$ ipython --no-banner

In [1]: import numpy as np

In [2]: from numpy import linalg as LA

In [3]: np.set_printoptions(precision=3, suppress=True, linewidth=120)

In [4]: tidy = lambda a: np.round(a, 3) + 0

In [5]: F = np.vander(np.arange(7) - 3, 4, increasing=True)

In [6]: print(F)
[[  1  -3   9 -27]
 [  1  -2   4  -8]
 [  1  -1   1  -1]
 [  1   0   0   0]
 [  1   1   1   1]
 [  1   2   4   8]
 [  1   3   9  27]]

In [7]: A2 = np.c_[F[:, :1] @ np.array([[-1]]), np.array([1, 0, 0, 2, 1, 2, 0])]

In [8]: print(A2)
[[-1  1]
 [-1  0]
 [-1  0]
 [-1  2]
 [-1  1]
 [-1  2]
 [-1  0]]

In [9]: print(LA.matrix_rank(np.c_[F, A2]))
5

In [10]: print(tidy(LA.lstsq(F, A2[:, 0])[0]))
[-1.  0.  0.  0.]

In [11]: W = np.array([[0, 5, 2, 0], [0, 0, 1, 2]])

In [12]: coef = np.array([-2, 3, -1, 2])

In [13]: H = np.maximum(A2 @ W + coef, 0)

In [14]: print((H > 0).mean(axis=0))
[0. 0. 0. 1.]

In [15]: print((H > 0).astype(int))
[[0 0 0 1]
 [0 0 0 1]
 [0 0 0 1]
 [0 0 0 1]
 [0 0 0 1]
 [0 0 0 1]
 [0 0 0 1]]

In [16]: print(H)
[[0 0 0 4]
 [0 0 0 2]
 [0 0 0 2]
 [0 0 0 6]
 [0 0 0 4]
 [0 0 0 6]
 [0 0 0 2]]

In [17]: W2 = np.array([[2, -1], [1, 2], [-1, 1], [-1, 1]])

In [18]: print(W @ W2)
[[ 3 12]
 [-3  3]]

In [19]: print(H @ W2)
[[-4  4]
 [-2  2]
 [-2  2]
 [-6  6]
 [-4  4]
 [-6  6]
 [-2  2]]
